In [1]: import numpy as np

In [2]: from numpy import linalg as LA

In [3]: np.set_printoptions(precision=4, suppress=True, linewidth=200)

In [4]: u = np.array([6, -5, 8, 1, -6, 9, 3, 4, 7, 4, -1])

In [5]: A = u[np.abs(np.subtract.outer(np.arange(11), np.arange(11)))]

In [6]: A
Out[6]: 
array([[ 6, -5,  8,  1, -6,  9,  3,  4,  7,  4, -1],
       [-5,  6, -5,  8,  1, -6,  9,  3,  4,  7,  4],
       [ 8, -5,  6, -5,  8,  1, -6,  9,  3,  4,  7],
       [ 1,  8, -5,  6, -5,  8,  1, -6,  9,  3,  4],
       [-6,  1,  8, -5,  6, -5,  8,  1, -6,  9,  3],
       [ 9, -6,  1,  8, -5,  6, -5,  8,  1, -6,  9],
       [ 3,  9, -6,  1,  8, -5,  6, -5,  8,  1, -6],
       [ 4,  3,  9, -6,  1,  8, -5,  6, -5,  8,  1],
       [ 7,  4,  3,  9, -6,  1,  8, -5,  6, -5,  8],
       [ 4,  7,  4,  3,  9, -6,  1,  8, -5,  6, -5],
       [-1,  4,  7,  4,  3,  9, -6,  1,  8, -5,  6]])

In [7]: def softmax(z):
   ...:     e = np.exp(z - z.max(axis=-1, keepdims=True))
   ...:     return e / e.sum(axis=-1, keepdims=True)
   ...: 

In [8]: np.round(softmax(10 * A[4]), 4) + 0
Out[8]: array([0.    , 0.    , 0.    , 0.    , 0.    , 0.    , 0.    , 0.    , 0.    , 0.9999, 0.    ])

In [9]: np.round(softmax(A[4]), 4) + 0
Out[9]: array([0.    , 0.0002, 0.2057, 0.    , 0.0278, 0.    , 0.2057, 0.0002, 0.    , 0.5591, 0.0014])

In [10]: att = A @ A.T / np.sqrt(11)

In [11]: np.round(softmax(att), 4) + 0
Out[11]: 
array([[1., 0., 0., 0., 0., 0., 0., 0., 0., 0., 0.],
       [0., 1., 0., 0., 0., 0., 0., 0., 0., 0., 0.],
       [0., 0., 1., 0., 0., 0., 0., 0., 0., 0., 0.],
       [0., 0., 0., 1., 0., 0., 0., 0., 0., 0., 0.],
       [0., 0., 0., 0., 1., 0., 0., 0., 0., 0., 0.],
       [0., 0., 0., 0., 0., 1., 0., 0., 0., 0., 0.],
       [0., 0., 0., 0., 0., 0., 1., 0., 0., 0., 0.],
       [0., 0., 0., 0., 0., 0., 0., 1., 0., 0., 0.],
       [0., 0., 0., 0., 0., 0., 0., 0., 1., 0., 0.],
       [0., 0., 0., 0., 0., 0., 0., 0., 0., 1., 0.],
       [0., 0., 0., 0., 0., 0., 0., 0., 0., 0., 1.]])

In [12]: np.round(softmax(att + np.triu(np.full(att.shape, -np.inf), 1)), 4) + 0
Out[12]: 
array([[1., 0., 0., 0., 0., 0., 0., 0., 0., 0., 0.],
       [0., 1., 0., 0., 0., 0., 0., 0., 0., 0., 0.],
       [0., 0., 1., 0., 0., 0., 0., 0., 0., 0., 0.],
       [0., 0., 0., 1., 0., 0., 0., 0., 0., 0., 0.],
       [0., 0., 0., 0., 1., 0., 0., 0., 0., 0., 0.],
       [0., 0., 0., 0., 0., 1., 0., 0., 0., 0., 0.],
       [0., 0., 0., 0., 0., 0., 1., 0., 0., 0., 0.],
       [0., 0., 0., 0., 0., 0., 0., 1., 0., 0., 0.],
       [0., 0., 0., 0., 0., 0., 0., 0., 1., 0., 0.],
       [0., 0., 0., 0., 0., 0., 0., 0., 0., 1., 0.],
       [0., 0., 0., 0., 0., 0., 0., 0., 0., 0., 1.]])

In [13]: softmax(att).round(6).argmax(axis=1)
Out[13]: array([ 0,  1,  2,  3,  4,  5,  6,  7,  8,  9, 10])

In [14]: LA.cholesky(A)
LinAlgError: Matrix is not positive definite


In [15]: np.all(LA.eigvalsh(A) > 0)
Out[15]: np.False_

In [16]: np.round(LA.eigvalsh(A).min(), 4)
Out[16]: np.float64(-17.9807)

In [17]: M = np.loadtxt("arr.csv", delimiter=",")

In [18]: M
Out[18]: 
array([[  1.9881,  -2.8144,   3.709 ,  -1.6577,  -1.1699,  -3.7376, -15.4765,   8.7215,  -0.0356,   4.0533],
       [ -1.2488,   7.1136,  -2.1832,   1.6895,  -0.4137,  -2.7833,  -5.4819,   2.0232,  -2.1449,  -3.8244],
       [ -0.9237,  -3.7772,   4.7916,  -2.8947,  -0.7143,  -3.9125, -15.0645,   9.594 ,   0.2696,   6.0601],
       [  5.3536,   1.8535,  -7.4832,  -0.984 ,   0.5833,  -9.5545,   0.151 ,  -2.6034,   0.3853,   0.4081],
       [ -0.8805,   5.1314,  -3.8638,   2.5267,  -0.4221,  -2.4757,  -5.9588,   2.2604,  -0.6932,  -6.2181],
       [ -3.1399,   6.2605,  -4.0511,   3.3644,  -0.3771,  -2.2674,  -5.8215,   2.3622,  -1.3573,  -6.2008],
       [  2.0416,  -3.0638,   4.9565,  -0.7368,   0.3026,  -4.8123, -17.0247,   7.3525,   0.2442,   6.9394],
       [ -2.1709,   7.2611,  -2.6895,   1.1796,   1.2636,  -2.4515,  -3.5957,   1.2055,  -2.1617,  -6.3652],
       [ -2.1847,   7.5127,  -1.9044,   2.4527,   2.8746,  -1.9213,  -4.2203,   1.8312,  -1.7398,  -4.9887],
       [  6.7914,   0.565 ,  -6.5039,  -1.6275,   2.808 , -10.4   ,   0.5293,  -2.6851,   0.9175,   1.7817],
       [  0.1815,   6.9116,  -2.8512,   4.424 ,  -0.4908,  -3.2626,  -3.5369,   1.4994,  -0.7671,  -7.4569],
       [  6.0904,  -1.507 ,  -7.0986,  -2.1566,   5.2594, -10.1115,   1.2794,  -3.5416,   0.1555,   1.6203],
       [  4.7048,   0.159 ,  -5.955 ,  -1.1041,   1.5589,  -9.5161,  -0.1856,  -5.7852,  -0.7626,   2.1175],
       [  5.4814,   0.7608,  -6.7651,  -1.0957,   2.3056, -11.0099,   1.463 ,  -3.2337,  -0.0977,   4.7189],
       [  0.7349,  -1.6012,   3.9928,  -0.5572,  -1.4177,  -4.4933, -17.1613,   9.4462,  -0.4178,   5.9228],
       [ -0.7371,   7.8619,  -3.9843,   2.1581,  -0.1955,  -2.6499,  -4.777 ,   2.4746,  -1.1534,  -4.6184],
       [  6.2998,   0.8999,  -7.1546,  -1.4137,   2.8666,  -8.4713,   2.0329,  -2.8247,  -0.0309,   1.0106],
       [  1.1788,  -2.2333,   4.6713,  -3.8229,   0.562 ,  -4.1685, -13.9903,   8.0228,  -1.6509,   5.5367],
       [ -0.4932,   5.4342,  -5.0647,   4.5019,  -0.1831,  -3.4585,  -4.6541,   2.5534,  -0.0335,  -4.8832],
       [ -1.6447,   6.4342,  -4.6617,   2.9548,  -0.4655,  -1.3993,  -5.7274,   0.5421,  -0.9958,  -6.3836],
       [  0.8227,  -1.935 ,   3.8069,  -2.2378,   1.1881,  -4.5533, -14.3492,  10.2118,   1.1726,   4.8895],
       [  0.1375,  -4.8392,   3.0017,  -3.0207,  -2.1382,  -3.8673, -15.3106,  10.234 ,  -0.8078,   4.987 ],
       [  6.3948,   1.0459,  -8.0602,   0.0336,   2.3945,  -9.6239,   0.0525,  -0.1516,   0.3227,   2.3357],
       [  6.3643,   1.9773,  -5.973 ,  -0.6585,   2.4946, -11.21  ,   1.395 ,  -4.6073,  -0.5293,   0.8378],
       [  1.0388,  -3.2396,   5.2132,  -0.914 ,  -1.1324,  -4.9231, -15.7756,   8.9925,   1.4948,   5.1107],
       [  6.2468,   0.5866,  -5.2381,  -1.6099,   2.8118, -10.3456,   0.5257,  -4.3811,   2.2765,   1.3444],
       [ -1.5638,   6.197 ,  -4.2408,   3.9238,   0.0926,  -1.5564,  -3.192 ,  -0.7437,  -1.9057,  -6.2092],
       [  6.4442,   1.462 ,  -6.7384,  -0.3585,   0.4445,  -9.0746,   1.7483,  -3.7562,   0.9366,   1.6344],
       [  6.3895,   2.2742,  -5.6882,  -0.4414,   1.881 ,  -9.0912,  -0.7529,  -3.8032,   0.1704,   2.8904],
       [ -2.7161,   7.2151,  -2.9621,   3.4071,   1.9081,  -2.8344,  -4.4626,   1.2652,  -1.2139,  -6.0721],
       [  1.7123,  -3.4286,   1.6269,  -0.4565,  -0.8948,  -2.8392, -16.11  ,   7.9302,  -1.1487,   4.3963],
       [  2.6636,  -2.1504,   3.4547,  -1.5184,  -1.6716,  -3.0501, -15.894 ,   8.9569,   0.3082,   6.3219],
       [  8.1711,   0.4745,  -8.3636,   0.0663,   3.5121,  -8.226 ,   0.3246,  -3.8991,  -0.4121,   2.251 ],
       [  0.1778,  -2.8034,   5.6547,  -1.649 ,  -1.2503,  -5.1588, -16.2105,   9.6572,  -1.3517,   4.5802],
       [  0.3182,  -3.725 ,   4.676 ,  -2.9893,  -0.3006,  -4.3841, -13.7934,   9.5523,  -1.6355,   3.8969],
       [  6.1992,  -0.107 ,  -6.9909,  -1.6025,  -0.1783,  -9.8797,  -0.8403,  -4.2387,   0.0961,   2.1159],
       [  2.3364,  -3.8686,   3.8521,  -3.1568,   0.3064,  -4.3305, -16.4077,   8.62  ,   0.4696,   5.3357],
       [ -1.6809,   5.4799,  -3.5887,   2.47  ,   2.8117,  -0.9295,  -4.0093,   3.4541,   0.223 ,  -6.1433],
       [  1.1525,  -2.4893,   6.3523,   0.1472,  -0.9535,  -5.4832, -15.8142,   8.2057,  -0.9641,   5.4133]])

In [19]: C = M[[20, 10]].astype(float)

In [20]: for _ in range(7):
    ...:     idx = LA.norm(M[:, None] - C, axis=-1).argmin(axis=1)
    ...:     C = np.array([M[idx == j].mean(axis=0) for j in range(2)])
    ...: 

In [21]: idx
Out[21]: array([0, 1, 0, 1, 1, 1, 0, 1, 1, 1, 1, 1, 1, 1, 0, 1, 1, 0, 1, 1, 0, 0, 1, 1, 0, 1, 1, 1, 1, 1, 0, 0, 1, 0, 0, 1, 0, 1, 0])

In [22]: np.abs(C[1] - C[0]).argmax()
Out[22]: np.int64(6)

In [23]: idx = M[:, 5] > np.median(M[:, 5])

In [24]: u = M[idx].mean(axis=0) - M[~idx].mean(axis=0)

In [25]: u
Out[25]: array([-4.8444,  3.3523,  1.7765,  2.0695, -1.223 ,  5.1795, -3.495 ,  3.4629, -0.969 , -4.8106])

In [26]: idx.astype(int)
Out[26]: array([1, 1, 1, 0, 1, 1, 0, 1, 1, 0, 1, 0, 0, 0, 0, 1, 0, 1, 1, 1, 0, 1, 0, 0, 0, 0, 1, 0, 0, 1, 1, 1, 0, 0, 0, 0, 1, 1, 0])

In [27]: vec = np.array([2, 2, 2, -2, -1, -1, -2, -1, 1, 2, -3])

In [28]: A * vec
Out[28]: 
array([[ 12, -10,  16,  -2,   6,  -9,  -6,  -4,   7,   8,   3],
       [-10,  12, -10, -16,  -1,   6, -18,  -3,   4,  14, -12],
       [ 16, -10,  12,  10,  -8,  -1,  12,  -9,   3,   8, -21],
       [  2,  16, -10, -12,   5,  -8,  -2,   6,   9,   6, -12],
       [-12,   2,  16,  10,  -6,   5, -16,  -1,  -6,  18,  -9],
       [ 18, -12,   2, -16,   5,  -6,  10,  -8,   1, -12, -27],
       [  6,  18, -12,  -2,  -8,   5, -12,   5,   8,   2,  18],
       [  8,   6,  18,  12,  -1,  -8,  10,  -6,  -5,  16,  -3],
       [ 14,   8,   6, -18,   6,  -1, -16,   5,   6, -10, -24],
       [  8,  14,   8,  -6,  -9,   6,  -2,  -8,  -5,  12,  15],
       [ -2,   8,  14,  -8,  -3,  -9,  12,  -1,   8, -10, -18]])

In [29]: LA.norm(A @ vec) <= LA.norm(A, 2) * LA.norm(vec) + 1e-9
Out[29]: np.True_

In [30]: (A @ vec).argmax()
Out[30]: np.int64(7)

In [31]: P = M @ LA.solve(M.T @ M, M.T)

In [32]: np.allclose(P @ P, P)
Out[32]: True

In [33]: np.round(np.trace(P), 4)
Out[33]: np.float64(10.0)

In [34]: np.round(LA.eigvalsh(P), 4) + 0
Out[34]: array([0., 0., 0., 0., 0., 0., 0., 0., 0., 0., 0., 0., 0., 0., 0., 0., 0., 0., 0., 0., 0., 0., 0., 0., 0., 0., 0., 0., 0., 1., 1., 1., 1., 1., 1., 1., 1., 1., 1.])

In [35]: out = np.array([[0, 2, 4, 3, 2, 4, 5],
    ...:     [2, 2, 4, 6, 5, 3, 8],
    ...:     [8, 0, 1, 3, 8, 8, 9],
    ...:     [0, 3, 1, 1, 5, 8, 0]])

In [36]: mat = out.T @ out

In [37]: mat
Out[37]: 
array([[ 68,   4,  16,  36,  74,  70,  88],
       [  4,  17,  19,  21,  29,  38,  26],
       [ 16,  19,  34,  40,  41,  44,  61],
       [ 36,  21,  40,  55,  65,  62,  90],
       [ 74,  29,  41,  65, 118, 127, 122],
       [ 70,  38,  44,  62, 127, 153, 116],
       [ 88,  26,  61,  90, 122, 116, 170]])

In [38]: left, sigma = LA.svd(mat)
ValueError: too many values to unpack (expected 2)


In [39]: left, sigma, VT = LA.svd(mat, full_matrices=False)

In [40]: np.abs(left[:, 0]).round(6).argmax()
Out[40]: np.int64(6)

In [41]: (sigma > 1e-8).sum()
Out[41]: np.int64(4)

In [42]: round(np.sqrt((sigma ** 2).sum()), 4), round(LA.norm(mat), 4)
Out[42]: (np.float64(511.2543), np.float64(511.2543))
